% python3 -q
>>> import numpy as np
>>> from numpy import linalg as LA
>>> np.set_printoptions(precision=4, suppress=True, linewidth=100)
>>> F = np.load("data.npy")
>>> print(F)
[[  1  -3   9 -27]
 [  1  -2   4  -8]
 [  1  -1   1  -1]
 [  1   0   0   0]
 [  1   1   1   1]
 [  1   2   4   8]
 [  1   3   9  27]
 [  1   4  16  64]
 [  1   5  25 125]
 [  1   6  36 216]]
>>> x = np.array([0, -2, 2, 3])
>>> target = F @ x
>>> print(np.round(LA.solve(F.T @ F, F.T @ target), 4) + 0)
[ 0. -2.  2.  3.]
>>> print(np.round(LA.lstsq(F, target)[0], 4) + 0)
[ 0. -2.  2.  3.]
>>> print(np.round(LA.pinv(F) @ F, 4) + 0)
[[1. 0. 0. 0.]
 [0. 1. 0. 0.]
 [0. 0. 1. 0.]
 [0. 0. 0. 1.]]
>>> rng = np.random.default_rng(403198)
>>> target = target + 0.02 * rng.normal(size=10)
>>> print(target)
[-57.0025 -11.9899   0.9873   0.0022   2.9706  27.9972  93.007  216.032  414.9993 707.9862]
>>> beta, *_ = LA.lstsq(F, target)
>>> print(np.round(F.T @ (target - F @ beta), 4) + 0)
[0. 0. 0. 0.]
>>> print(beta)
[-0.0104 -1.9959  2.0021  2.9995]
>>> print([round(float(LA.norm(LA.solve(F.T @ F + lam * np.eye(4), F.T @ target))), 2) for lam in (0, 1, 10, 100)])
[4.12, 4.08, 3.82, 3.44]
>>> U, s, Vh = LA.svd(F)
>>> print(s)
[264.8603  16.6422   4.6804   1.778 ]
>>> B = U[:, :1] @ np.diag(s[:1]) @ Vh[:1]
>>> print(LA.matrix_rank(F, rtol=0.05))
2
>>> print(round(np.abs(F - B).max(), 4))
13.3538
>>> B = np.c_[F[:, :2] @ np.array([[3, -2], [-1, -3]]), np.array([1, 0, 1, 2, -3, -2, 3, 2, -2, 1])]
>>> print(B)
[[  6   7   1]
 [  5   4   0]
 [  4   1   1]
 [  3  -2   2]
 [  2  -5  -3]
 [  1  -8  -2]
 [  0 -11   3]
 [ -1 -14   2]
 [ -2 -17  -2]
 [ -3 -20   1]]
>>> print(LA.matrix_rank(np.c_[F, B]))
5
>>> print(np.round(LA.lstsq(F, B[:, 0])[0], 4) + 0)
[ 3. -1.  0.  0.]
>>> print(LA.norm(LA.qr(F)[0].T @ B, axis=0) ** 2 / ((B ** 2).sum(axis=0) + 1e-12))
[1.     1.     0.0547]
>>> feats = np.array([[2, 2, 2, 2, 2],
...     [2, 4, 4, 4, 4],
...     [2, 4, 6, 6, 6],
...     [2, 4, 6, 8, 8],
...     [2, 4, 6, 8, 10]])
>>> x = np.ones(5)
>>> for _ in range(4):
...     x = feats @ x
...     x /= LA.norm(x)
...     print(round(x @ feats @ x, 4))
... 
24.6557
24.6867
24.6871
24.6871
>>> print(np.round(LA.eigvalsh(feats)[-1], 4))
24.6871
>>> print(x)
[0.1699 0.3261 0.4558 0.5485 0.5969]
>>> ev, V = LA.eigh(feats)
>>> x = np.array([3, 1, 1, 5, 2])
>>> print(V * np.abs(ev) @ V.T)
[[ 2.  2.  2.  2.  2.]
 [ 2.  4.  4.  4.  4.]
 [ 2.  4.  6.  6.  6.]
 [ 2.  4.  6.  8.  8.]
 [ 2.  4.  6.  8. 10.]]
>>> print(V * np.maximum(ev, 0) @ V.T)
[[ 2.  2.  2.  2.  2.]
 [ 2.  4.  4.  4.  4.]
 [ 2.  4.  6.  6.  6.]
 [ 2.  4.  6.  8.  8.]
 [ 2.  4.  6.  8. 10.]]
>>> m1 = np.loadtxt("m.csv", delimiter=",")
>>> print(m1)
[[0. 0. 0. 0. 0. 0. 0. 1. 1.]
 [0. 0. 0. 0. 0. 0. 2. 2. 2.]
 [0. 0. 0. 0. 0. 0. 2. 2. 0.]
 [0. 0. 0. 0. 0. 0. 2. 0. 2.]
 [0. 0. 0. 0. 0. 0. 2. 1. 0.]
 [0. 0. 0. 0. 0. 0. 1. 1. 1.]
 [0. 2. 2. 2. 2. 1. 0. 0. 0.]
 [1. 2. 2. 0. 1. 1. 0. 0. 0.]
 [1. 2. 0. 2. 0. 1. 0. 0. 0.]]
>>> ev, V = LA.eigh(m1)
>>> x = np.array([3, 0, 3, -2, 1, 3, 2, 2, 2])
>>> print(x @ m1 @ x)
88.0
>>> print((np.sign(V[:, -1].round(6)) == np.sign(V[0, -1].round(6))).astype(int))
[1 1 1 1 1 1 1 1 1]
>>> print(np.abs(m1).sum(axis=1).max(), round(float(np.abs(ev).max()), 4))
9.0 5.5645
>>> ev, V = LA.eigh(m1)
>>> print(ev.round(4) + 0)
[-5.5645 -2.1514 -1.5515  0.      0.      0.      1.5515  2.1514  5.5645]
>>> print(np.round(V @ np.diag(ev) @ V.T, 4) + 0)
[[0. 0. 0. 0. 0. 0. 0. 1. 1.]
 [0. 0. 0. 0. 0. 0. 2. 2. 2.]
 [0. 0. 0. 0. 0. 0. 2. 2. 0.]
 [0. 0. 0. 0. 0. 0. 2. 0. 2.]
 [0. 0. 0. 0. 0. 0. 2. 1. 0.]
 [0. 0. 0. 0. 0. 0. 1. 1. 1.]
 [0. 2. 2. 2. 2. 1. 0. 0. 0.]
 [1. 2. 2. 0. 1. 1. 0. 0. 0.]
 [1. 2. 0. 2. 0. 1. 0. 0. 0.]]
>>> print(np.round(ev.sum(), 4), np.trace(m1))
-0.0 0.0
>>> print(np.unique(ev.round(6) + 0, return_counts=True)[1])
[1 1 1 3 1 1 1]
>>> U, s, Vh = LA.svd(m1)
>>> print(s.round(4) + 0)
[5.5645 5.5645 2.1514 2.1514 1.5515 1.5515 0.     0.     0.    ]
>>> B = U[:, :6] @ np.diag(s[:6]) @ Vh[:6]
>>> print(round(float(LA.norm(m1 - B) / LA.norm(m1)), 4))
0.0
>>> print(np.round(np.abs(m1 - B).max(), 4))
0.0
>>> print(np.round(LA.norm(m1 - B, 2), 4), round(float(s[6]), 4))
0.0 0.0
>>> print(LA.matrix_rank(B))
6
>>> B = np.array([[3, 4, -1],
...     [0, -3, 2],
...     [-3, 1, -3],
...     [5, -4, -2],
...     [0, -4, 2],
...     [0, -2, -2],
...     [4, 2, -3],
...     [1, 4, -5],
...     [3, 3, 3]])
>>> print(B.T @ m1.T)
[[  4.  16.  10.  14.   9.   8.   4.  -3.  13.]
 [  7.  18.  12.  10.   8.   9. -22.  -6. -12.]
 [ -2. -10. -16.   0. -11.  -5.  -4.  -3.  -3.]]
>>> print(np.einsum("ik,kj->ij", m1, B))
[[  4.   7.  -2.]
 [ 16.  18. -10.]
 [ 10.  12. -16.]
 [ 14.  10.   0.]
 [  9.   8. -11.]
 [  8.   9.  -5.]
 [  4. -22.  -4.]
 [ -3.  -6.  -3.]
 [ 13. -12.  -3.]]
>>> print(np.einsum("ij,ij->i", m1, m1))
[ 2. 12.  8.  8.  5.  3. 17. 11. 10.]
>>> print(np.einsum("ik,kj->ji", m1, B))
[[  4.  16.  10.  14.   9.   8.   4.  -3.  13.]
 [  7.  18.  12.  10.   8.   9. -22.  -6. -12.]
 [ -2. -10. -16.   0. -11.  -5.  -4.  -3.  -3.]]
>>> print(LA.matrix_rank(m1 @ B))
3
>>> print(np.einsum("ij->j", m1))
[2. 6. 4. 4. 3. 3. 9. 7. 6.]
>>> t = np.sort(rng.uniform(-2, 2, 17))
>>> data = np.c_[t, t ** 2, t ** 3] @ np.array([[-4, -3, 3, 1, -4, 1, 4, -5, -5],
...     [4, 0, 0, 3, 2, -1, 3, -1, 4],
...     [4, -1, -4, 4, -2, -5, 1, 4, 2]])
>>> print(data)
[[ -3.1226  11.2038  17.8484 -15.3435  25.276   24.0224  -3.3055 -17.4849  10.2961]
 [  0.7684   8.4929  10.5475  -9.4781  18.7397  15.0402  -2.7387  -9.8629   9.9461]
 [  2.3138   7.1014   7.1419  -6.7836  15.3866  10.8161  -2.4904  -6.3162   9.4287]
 [  2.7531   6.6228   6.0433  -5.9212  14.2358   9.4446  -2.4111  -5.1752   9.1827]
 [  3.9603   3.5847   0.4148  -1.5428   7.0363   2.2095  -1.9279   0.5801   6.4884]
 [  3.9251   3.4329   0.2209  -1.3898   6.687    1.9418  -1.8997   0.7693   6.2873]
 [  3.2853   2.3248  -0.7992  -0.534    4.2096   0.3992  -1.6383   1.6924   4.5688]
 [  2.6715   1.7575  -0.9926  -0.2886   3.0173  -0.056   -1.4342   1.7762   3.5123]
 [  1.0443   0.6787  -0.6236  -0.1181   1.0114  -0.217   -0.7527   1.0192   1.2889]
 [ -0.6769  -1.3367   0.9643   1.2497  -1.4779  -0.1287   2.2885  -1.9828  -1.2467]
 [ -0.1396  -1.9807   0.9469   2.4673  -2.0794  -0.7921   3.6209  -2.4792  -1.1445]
 [  0.1668  -2.2098   0.8586   2.9815  -2.2906  -1.1227   4.1103  -2.5696  -1.0202]
 [  2.0155  -3.1951   0.0593   5.5627  -3.2128  -3.0125   6.2491  -2.5039  -0.0948]
 [ 13.5823  -7.0496  -7.0211  18.6482  -7.2891 -14.6521  14.4412   2.2042   6.5422]
 [ 17.7544  -8.2224  -9.8638  23.0733  -8.6619 -18.9076  16.8268   4.4373   8.9849]
 [ 28.3795 -11.0489 -17.4128  34.119  -12.1506 -29.8642  22.3986  10.6537  15.2093]
 [ 36.7659 -13.1884 -23.5834  42.7075 -14.9239 -38.6089  26.4784  15.9123  20.1125]]
>>> U, s, Vh = LA.svd(data)
>>> V = Vh[:(s > 1e-8).sum()]
>>> x = data[8] + -3 * data[1] + rng.integers(2) * np.eye(9)[6]
>>> print(x)
[ -1.2609 -24.7999 -32.2661  28.3164 -55.2077 -45.3375   8.4635  30.6079 -28.5495]
>>> print(np.round(LA.norm(x - V.T @ V @ x), 4))
0.7545
>>> print(np.allclose(V.T @ V @ x, x))
False
>>> print(LA.matrix_rank(np.vstack([data, x])))
4
>>> print(np.allclose(data[:-1].T @ LA.lstsq(data[:-1].T, data[-1])[0], data[-1]))
True
>>> print(np.unique(data.round(6), axis=0).shape)
(17, 9)
>>> rank = LA.matrix_rank(data)
>>> print(rank)
3
>>> null = LA.svd(data)[2][rank:].T
>>> print(null.shape)
(9, 6)
>>> print(np.allclose(data @ null, 0))
True
>>> print([int(LA.matrix_rank(data[:i])) for i in range(1, len(data) + 1)])
[1, 2, 3, 3, 3, 3, 3, 3, 3, 3, 3, 3, 3, 3, 3, 3, 3]
>>> print(LA.matrix_rank(data.T @ data), LA.matrix_rank(data @ data.T))
3 3
>>> arr = np.load("layer6.npy")
>>> print(arr)
[[2 0 0 0 0]
 [3 2 0 0 0]
 [2 0 1 0 0]
 [1 2 3 1 0]
 [2 0 2 2 1]]
>>> B = arr / np.sqrt((arr ** 2).mean(axis=1, keepdims=True))
>>> print(LA.norm(B, axis=1))
[2.2361 2.2361 2.2361 2.2361 2.2361]
>>> print(LA.matrix_rank(arr - arr.mean(axis=1, keepdims=True)))
4
>>> print(B[1])
[1.8605 1.2403 0.     0.     0.    ]
>>> B = LA.inv(arr)
>>> print(round(float(LA.cond(arr)), 4))
59.6227
>>> print(B.round(4) + 0)
[[ 0.5   0.    0.    0.    0.  ]
 [-0.75  0.5   0.    0.    0.  ]
 [-1.    0.    1.    0.    0.  ]
 [ 4.   -1.   -3.    1.    0.  ]
 [-7.    2.    4.   -2.    1.  ]]
>>> print(np.round(LA.inv(B), 4) + 0)
[[2. 0. 0. 0. 0.]
 [3. 2. 0. 0. 0.]
 [2. 0. 1. 0. 0.]
 [1. 2. 3. 1. 0.]
 [2. 0. 2. 2. 1.]]
>>> print(np.allclose(B, arr.T))
False
>>> print(np.round(LA.det(arr) * B, 4) + 0)
[[  2.   0.   0.   0.   0.]
 [ -3.   2.   0.   0.   0.]
 [ -4.   0.   4.   0.   0.]
 [ 16.  -4. -12.   4.   0.]
 [-28.   8.  16.  -8.   4.]]
>>> print(np.round(LA.det(arr) * LA.det(B), 4))
1.0
>>> print(round(float(LA.slogdet(arr)[0]), 4))
1.0
>>> x = np.array([0, -3, -1, -3, 3])
>>> target = arr @ x
>>> print(target)
[  0  -6  -1 -12  -5]
>>> print(LA.solve(arr, target + arr[:, 0]))
[ 1. -3. -1. -3.  3.]
>>> print(LA.solve(arr.T, arr[1]))
[0. 1. 0. 0. 0.]
>>> print(LA.solve(arr, arr[:, 4]))
[ 0.  0.  0. -0.  1.]
>>> print(np.round(LA.solve(arr, 3 * target), 4) + 0)
[ 0. -9. -3. -9.  9.]
>>> print(np.round(LA.solve(arr, target), 4) + 0)
[ 0. -3. -1. -3.  3.]
>>> mat = np.load("a.npy")
>>> print(mat)
[[  3.2301  -5.4597  -0.8282  -0.5095  -1.8057  -2.7096  -1.3771   4.6136  -4.5084   4.5957
    1.5668   0.0294]
 [  5.1525  -2.9957  -2.456   -6.8274   0.0798   0.2882  -0.2371   0.5034   1.7911   0.4671
   -1.1826   4.9589]
 [  0.3963  -7.5479   4.1094   5.8365 -10.279   -9.0493   4.9861   8.8197 -13.6741   5.982
    2.961   -7.7342]
 [  3.4209   0.8411  -4.0662  -6.2601   2.1117   3.0868  -2.2931  -3.0619   3.1055  -1.2164
   -2.6185   5.0849]
 [  3.1297   3.9009  -7.56    -7.2094   7.9338   7.7464  -8.0404  -6.559    7.1114  -1.657
   -3.4216   7.9251]
 [  5.5558  -8.4236  -2.1546  -1.935    1.5675  -2.1037  -4.93     6.7749  -2.5591   7.2807
    3.2695   2.6992]
 [  2.8292  -0.5858  -3.05    -3.8377   0.7686   1.3815  -2.0916  -0.9945   0.3074   0.4752
   -1.4282   2.9759]
 [  1.7198   4.8742  -4.2846  -6.6748   1.2755   4.5782  -0.6141  -6.8809   3.9526  -4.603
   -4.9483   4.659 ]
 [  4.2633  -2.4731  -1.2756  -5.9475  -2.3122  -0.8609   2.1329   0.4097   0.1597  -0.3781
   -1.6207   3.2963]
 [  7.6549 -10.6817  -1.9702  -4.3713   1.6821  -2.7715  -4.224    8.2251  -1.1152   7.7387
    3.7402   4.6266]
 [ -0.0278  -0.1999  -1.8107   1.6891  -1.2931  -0.2748  -2.2827   0.2565  -4.8218   2.1239
   -0.3953  -1.7363]
 [  5.4949  -7.4998   0.75    -4.2634  -4.599   -4.6509   3.2685   5.7028  -3.2835   3.1559
    1.0284   1.6174]
 [  2.8302  -0.8334  -0.7012  -4.7422  -3.8304  -1.0661   3.5097  -0.6981  -1.0881  -1.5284
   -2.3805   1.6792]
 [  1.5956  -7.2408   0.5926   4.4986  -3.608   -5.1698  -1.909    7.7316  -9.6004   7.6297
    3.6035  -4.0233]
 [  3.3127   0.5762  -3.0195  -6.2433   0.1459   1.9125  -0.1084  -2.6791   2.1599  -1.7625
   -2.8277   4.2669]
 [  0.7794   1.1238  -0.7048  -2.1764  -4.1958  -0.6898   2.9874  -1.8162  -2.8112  -1.8038
   -2.7046  -0.4166]
 [  0.1615   3.6328  -3.7107  -2.0122   0.936    3.1961  -2.5707  -4.4562  -0.1005  -1.569
   -3.0272   1.4141]
 [ -3.1479   6.7594  -4.4722   2.5409   1.8702   4.5464  -5.3374  -6.2225  -2.5318  -1.2135
   -3.1438  -1.606 ]
 [  4.938   -2.4436  -3.6193  -6.3599   2.2284   1.6295  -2.8168  -0.0305   2.5051   1.1147
   -0.9478   5.4949]
 [  0.5284  -1.2837  -2.2831   1.8382  -0.026   -0.1247  -3.9328   1.2234  -4.6155   3.4461
    0.427   -1.2077]
 [  1.206   -1.6357  -0.3079  -0.3205  -3.971   -2.1051   1.4986   1.2392  -4.768    1.1507
   -0.7181  -1.3549]
 [  1.3837  -0.7298  -0.6016  -1.5789  -3.7815  -1.4135   1.9919   0.0456  -3.5037  -0.037
   -1.5109  -0.4885]
 [  1.7473  -3.1137  -3.3356   1.5741   2.5672   0.4396  -6.9926   2.6881  -3.6641   5.598
    1.747    0.2319]
 [ -2.07     7.4535  -4.2494  -0.8132   0.9313   4.8168  -2.6156  -7.7022  -0.1862  -3.7015
   -4.6345   0.2464]
 [  4.031   -1.9532  -2.7231  -5.2614   0.4213   0.748   -1.2159  -0.0748   0.9565   0.6203
   -1.2023   3.9315]
 [  2.7371  -1.0877  -0.4763  -4.3607  -4.1597  -1.4113   3.671   -0.337   -1.5877  -1.2855
   -2.1989   1.2999]
 [  5.6844 -12.9273  -1.3988   2.3453   1.8316  -4.6353  -7.8273  12.1022  -6.7717  12.6758
    6.8549   0.2624]
 [  7.4848  -8.2944  -0.3476  -7.4173  -2.4839  -3.4732   2.2372   5.4625  -0.0671   2.9781
    0.8995   4.7537]
 [  3.0646  -4.9872  -1.3905  -0.3674  -0.8371  -1.9915  -2.4781   4.1459  -4.0835   4.6951
    1.5385   0.2985]
 [ -0.1547  -1.0029   2.2471   0.8354  -9.062   -4.6792   6.8134   1.2963  -7.7891  -0.6574
   -1.6126  -4.357 ]
 [  1.7809   0.2157  -3.2169  -2.2249   0.9914   1.6594  -2.9899  -1.3273  -0.6699   0.7779
   -1.3323   1.8877]
 [  0.999   -2.2387  -2.4204   1.875    0.5364  -0.2753  -4.7147   2.087   -4.6063   4.3557
    1.0257  -0.9106]]
>>> U, s, Vh = LA.svd(mat)
>>> print(s.round(4) + 0)
[55.6293 40.3293 28.5611 19.8899  0.      0.      0.      0.      0.      0.      0.      0.    ]
>>> print(np.argmax(s[:-1] / (s[1:] + 1e-6)) + 1)
4
>>> B = U[:, :4] @ np.diag(s[:4]) @ Vh[:4]
>>> print(np.round(LA.norm(mat - B, 2), 4), round(float(s[4]), 4))
0.0 0.0
